$ python -q
>>> import numpy as np
>>> import numpy.linalg as la
>>> np.set_printoptions(precision=2, suppress=True, linewidth=100)
>>> def tidy(a):
...     return np.round(a, 2) + 0
... 
>>> feats = np.loadtxt("out7.csv", delimiter=",")
>>> feats
array([[2., 1.],
       [0., 2.]])
>>> # triangular: eigenvalues sit on the diagonal
>>> C2 = feats.T @ feats
>>> np.allclose(C2, C2.T)
True
>>> tidy(la.svd(feats, compute_uv=False) ** 2)
array([6.56, 2.44])
>>> np.diag(C2)
array([4., 5.])
>>> np.trace(C2), (feats ** 2).sum()
(np.float64(9.0), np.float64(9.0))
>>> tidy(la.eigvalsh(C2)[::-1])
array([6.56, 2.44])
>>> tidy(np.sort(la.eigvals(feats)))
array([2., 2.])
>>> print(la.matrix_rank(feats - feats[0, 0] * np.eye(2)))
1
>>> rng = np.random.default_rng(20)
>>> z = rng.permutation(2)
>>> z
array([1, 0])
>>> B = feats[z][:, z]
>>> print(B)
[[2. 0.]
 [1. 2.]]
>>> np.trace(B)
np.float64(4.0)
>>> np.diag(B)
array([2., 2.])
>>> tidy(la.det(B)), tidy(la.det(feats[z]))
(np.float64(4.0), np.float64(-4.0))
>>> np.allclose(B, feats)
False
>>> blk = np.stack([feats, -3 * feats, feats[::-1]])
>>> la.matrix_rank(blk)
array([2, 2, 2])
>>> print(blk.sum(axis=0))
[[-4.  0.]
 [ 2. -3.]]
>>> tidy(la.norm(blk, axis=(1, 2)))
array([3., 9., 3.])
>>> tidy(la.det(feats[::-1]))
np.float64(-4.0)
>>> tidy(la.det(2 * feats)), tidy(la.det(feats))
(np.float64(16.0), np.float64(4.0))
>>> np.einsum("ii->", feats)
np.float64(4.0)
>>> tidy(la.eigvals(feats).sum().real)
np.float64(4.0)
>>> print(np.einsum("ij,ji->", feats, feats))
8.0
>>> F = (rng.random((4, 4)) < 0.3) + np.eye(4)
>>> F /= F.sum(axis=1, keepdims=True)
>>> tidy(F)
array([[0.5 , 0.5 , 0.  , 0.  ],
       [0.33, 0.67, 0.  , 0.  ],
       [0.  , 0.  , 1.  , 0.  ],
       [0.33, 0.33, 0.  , 0.33]])
>>> # 2 blocks once reordered
>>> w, evecs = la.eig(F)
>>> F @ evecs[:, 0] - w[0] * evecs[:, 0]
array([0., 0., 0., 0.])
>>> tidy(F @ F)
array([[0.42, 0.58, 0.  , 0.  ],
       [0.39, 0.61, 0.  , 0.  ],
       [0.  , 0.  , 1.  , 0.  ],
       [0.39, 0.5 , 0.  , 0.11]])
>>> np.flatnonzero(la.matrix_power((F != 0) + (F.T != 0) + np.eye(4), 4)[3])
array([0, 1, 3])
>>> print((F != 0).astype(int))
[[1 1 0 0]
 [1 1 0 0]
 [0 0 1 0]
 [1 1 0 1]]
>>> (la.matrix_power((F != 0) + (F.T != 0) + np.eye(4), 4) > 0).astype(int)
array([[1, 1, 0, 1],
       [1, 1, 0, 1],
       [0, 0, 1, 0],
       [1, 1, 0, 1]])
>>> tidy(la.det(F))
np.float64(0.06)
>>> m1 = np.array([[9, -6, 6, 1], [1, -7, -2, 8], [7, -5, -7, 0], [9, 5, -4, -2]])
>>> m1
array([[ 9, -6,  6,  1],
       [ 1, -7, -2,  8],
       [ 7, -5, -7,  0],
       [ 9,  5, -4, -2]])
>>> B = m1 / la.norm(m1, axis=1, keepdims=True)
>>> C2 = B @ B.T
>>> tidy(C2[1])
array([ 0.35,  1.  ,  0.46, -0.28])
>>> (C2 - 2 * np.eye(4)).round(6).argmax(axis=1)
array([2, 2, 3, 2])
>>> print(tidy(np.degrees(np.arccos(np.clip(C2[1, 2], -1, 1)))))
62.3
>>> (np.abs(C2) > 0.9).astype(int)
array([[1, 0, 0, 0],
       [0, 1, 0, 0],
       [0, 0, 1, 0],
       [0, 0, 0, 1]])
>>> print(tidy(C2))
[[ 1.    0.35  0.37  0.18]
 [ 0.35  1.    0.46 -0.28]
 [ 0.37  0.46  1.    0.53]
 [ 0.18 -0.28  0.53  1.  ]]
>>> z = rng.permutation(4)
>>> z
array([1, 2, 0, 3])
>>> B = C2[z][:, z]
>>> tidy(B)
array([[ 1.  ,  0.46,  0.35, -0.28],
       [ 0.46,  1.  ,  0.37,  0.53],
       [ 0.35,  0.37,  1.  ,  0.18],
       [-0.28,  0.53,  0.18,  1.  ]])
>>> tidy(np.sort(np.abs(la.eigvals(B))))
array([0.14, 0.67, 1.3 , 1.89])
>>> tidy(np.diag(B))
array([1., 1., 1., 1.])
>>> np.allclose(B, C2)
False
>>> B = np.array([[0, 0], [0, 2], [1, 1], [1, 0]])
>>> np.einsum("ik,kj->ji", m1, B)
array([[  7,   6,  -7,  -6],
       [ -6, -16, -17,   6]])
>>> la.matrix_rank(m1 @ B)
np.int64(2)
>>> B @ m1
Traceback (most recent call last):
  File "<python-input-63>", line 1, in <module>
    B @ m1
    ~~^~~~
ValueError: matmul: Input operand 1 has a mismatch in its core dimension 0, with gufunc signature (n?,k),(k,m?)->(n?,m?) (size 4 is different from 2)
>>> np.vstack([m1, B.T]).shape
(6, 4)
>>> m1 @ B
array([[  7,  -6],
       [  6, -16],
       [ -7, -17],
       [ -6,   6]])
>>> W0 = np.array([[1, -1, 1, -1, 1, -1, 1, -1],
...     [1, 1, -1, -1, -1, -1, 1, 1],
...     [1, 1, 1, 1, -1, -1, -1, -1],
...     [1, -1, 1, -1, -1, 1, -1, 1]])
>>> def softmax(z):
...     e = np.exp(z - z.max(axis=-1, keepdims=True))
...     return e / e.sum(axis=-1, keepdims=True)
... 
>>> tidy(softmax(W0[0]))
array([0.22, 0.03, 0.22, 0.03, 0.22, 0.03, 0.22, 0.03])
>>> att = W0 @ W0.T / np.sqrt(8)
>>> tidy(softmax(att + np.triu(np.full(att.shape, -np.inf), 1)))
array([[1.  , 0.  , 0.  , 0.  ],
       [0.06, 0.94, 0.  , 0.  ],
       [0.05, 0.05, 0.89, 0.  ],
       [0.05, 0.05, 0.05, 0.85]])
>>> print(tidy(softmax(att)))
[[0.85 0.05 0.05 0.05]
 [0.05 0.85 0.05 0.05]
 [0.05 0.05 0.85 0.05]
 [0.05 0.05 0.05 0.85]]
>>> tidy(la.norm(W0, axis=1))
array([2.83, 2.83, 2.83, 2.83])
>>> print(tidy(la.norm(W0[1], 1)), tidy(la.norm(W0[1], np.inf)))
8.0 1.0
>>> tidy(la.norm(W0, 2))
np.float64(2.83)
>>> tidy(la.norm(W0) ** 2 / la.norm(W0, 2) ** 2)
np.float64(4.0)
>>> tidy(la.norm(W0, "nuc"))
np.float64(11.31)
>>> E = np.load("layer6.npy")
>>> print(E)
[[0 3 2 2]
 [3 0 3 2]
 [2 3 2 3]
 [2 2 3 2]]
>>> r0, g = W0[3], W0[1]
>>> r0 @ g
np.int64(0)
>>> p = (r0 @ g) / (r0 @ r0) * r0
>>> print(la.matrix_rank(np.outer(r0, g)))
1
>>> g - p
array([ 1.,  1., -1., -1., -1., -1.,  1.,  1.])
>>> tidy(softmax(E[3]))
array([0.17, 0.17, 0.48, 0.17])
>>> att = E @ E.T / np.sqrt(4)
>>> softmax(att).round(6).argmax(axis=1)
array([2, 1, 2, 2])
>>> w, evecs = la.eigh(E)
>>> tidy(w)
array([-3.19, -1.08, -0.37,  8.63])
>>> tidy(la.eigvalsh(E + 2 * np.eye(4)))
array([-1.19,  0.92,  1.63, 10.63])
>>> np.abs(evecs[:, -1]).round(6).argmax()
np.int64(2)
>>> tidy(la.eigvalsh(E @ E))
array([ 0.14,  1.16, 10.16, 74.55])
>>> tidy(la.svd(E, compute_uv=False))
array([8.63, 3.19, 1.08, 0.37])
>>> print(tidy(evecs.T @ evecs))
[[1. 0. 0. 0.]
 [0. 1. 0. 0.]
 [0. 0. 1. 0.]
 [0. 0. 0. 1.]]
>>> tidy(evecs @ np.diag(w) @ evecs.T)
array([[0., 3., 2., 2.],
       [3., 0., 3., 2.],
       [2., 3., 2., 3.],
       [2., 2., 3., 2.]])
>>> tidy(np.abs(evecs[:, -1]))
array([0.42, 0.47, 0.58, 0.53])
